In [1]: import numpy as np

In [2]: import numpy.linalg as la

In [3]: np.set_printoptions(precision=1, suppress=True, linewidth=120, sign=" ")

In [4]: X = np.load("data.npy")

In [5]: X
Out[5]: 
array([[-1, -1, -2, -2,  2,  3,  3,  2, -2,  0],
       [ 0, -2, -3, -3, -3,  1,  1, -3,  3, -3],
       [-2, -1,  3, -1,  1, -2,  0,  0,  2,  2]])

In [6]: left, sig, Vt = la.svd(X, full_matrices=False)

In [7]: np.cumsum(sig ** 2) / np.sum(sig ** 2)
Out[7]: array([ 0.5,  0.8,  1. ])

In [8]: round(np.sqrt((sig ** 2).sum()), 1), round(la.norm(X), 1)
Out[8]: (np.float64(11.3), np.float64(11.3))

In [9]: sig
Out[9]: array([ 7.9,  6.6,  4.7])

In [10]: (sig > 1e-8).sum()
Out[10]: np.int64(3)

In [11]: np.abs(left[:, 0]).round(6).argmax()
Out[11]: np.int64(1)

In [12]: print(np.allclose(left * sig @ Vt, X))
True

In [13]: X - X[0]
Out[13]: 
array([[ 0,  0,  0,  0,  0,  0,  0,  0,  0,  0],
       [ 1, -1, -1, -1, -5, -2, -2, -5,  5, -3],
       [-1,  0,  5,  1, -1, -5, -3, -2,  4,  2]])

In [14]: print(X.mean(axis=0))
[-1.  -1.3 -0.7 -2.   0.   0.7  1.3 -0.3  1.  -0.3]

In [15]: la.matrix_rank(X)
Out[15]: np.int64(3)

In [16]: print(X.sum(axis=0))
[-3 -4 -2 -6  0  2  4 -1  3 -1]

In [17]: print(X.sum(axis=1))
[  2 -12   2]

In [18]: np.abs(X).max()
Out[18]: np.int64(3)

In [19]: X[3]
---------------------------------------------------------------------------
IndexError                                Traceback (most recent call last)
Cell In[19], line 1
----> 1 X[3]

IndexError: index 3 is out of bounds for axis 0 with size 3

In [20]: X.shape
Out[20]: (3, 10)

In [21]: other = X[0, 0] * X[1:] - np.outer(X[1:, 0], X[0])

In [22]: print(other)
[[ 0  2  3  3  3 -1 -1  3 -3  3]
 [ 0 -1 -7 -3  3  8  6  4 -6 -2]]

In [23]: la.matrix_rank(other), la.matrix_rank(X)
Out[23]: (np.int64(2), np.int64(3))

In [24]: np.flatnonzero(~other.round(6).any(axis=1))
Out[24]: array([], dtype=int64)

In [25]: other = X / np.sqrt((X ** 2).mean(axis=1, keepdims=True))

In [26]: la.norm(other, axis=1)
Out[26]: array([ 3.2,  3.2,  3.2])

In [27]: other[1]
Out[27]: array([ 0. , -0.8, -1.2, -1.2, -1.2,  0.4,  0.4, -1.2,  1.2, -1.2])

In [28]: arr = np.load("a.npy")

In [29]: arr
Out[29]: 
array([[ 0, -1, -3, -1,  3,  0,  3],
       [-2, -2,  0, -2,  3, -3,  0],
       [-2, -1,  3, -2, -1,  2, -3],
       [-2,  2, -2, -1,  2,  1,  2],
       [-3, -1, -1, -2, -3,  3,  1],
       [ 3,  2,  1,  0,  2, -2, -1],
       [ 1,  2, -2, -1,  2,  0,  2],
       [-2, -1, -1, -1,  0, -2,  1],
       [ 3,  2,  3,  3,  0, -1, -3],
       [-2,  0,  0, -2,  1, -1,  0],
       [ 1, -3,  1, -2, -3, -1, -1]])

In [30]: # rank 6

In [31]: left, sig, Vt = la.svd(arr)

In [32]: V = Vt[:(sig > 1e-8).sum()]

In [33]: rng = np.random.default_rng(99)

In [34]: x0 = arr[7] + 4 * arr[2] + rng.integers(2) * np.eye(7)[0]

In [35]: x0
Out[35]: array([ -9.,  -5.,  11.,  -9.,  -4.,   6., -11.])

In [36]: np.round(V.T @ V, 1) + 0
Out[36]: 
array([[ 1. ,  0. ,  0. ,  0. ,  0. ,  0. ,  0. ],
       [ 0. ,  1. ,  0. ,  0. ,  0. ,  0. ,  0. ],
       [ 0. ,  0. ,  0.5,  0. ,  0. ,  0. , -0.5],
       [ 0. ,  0. ,  0. ,  1. ,  0. ,  0. ,  0. ],
       [ 0. ,  0. ,  0. ,  0. ,  1. ,  0. ,  0. ],
       [ 0. ,  0. ,  0. ,  0. ,  0. ,  1. ,  0. ],
       [ 0. ,  0. , -0.5,  0. ,  0. ,  0. ,  0.5]])
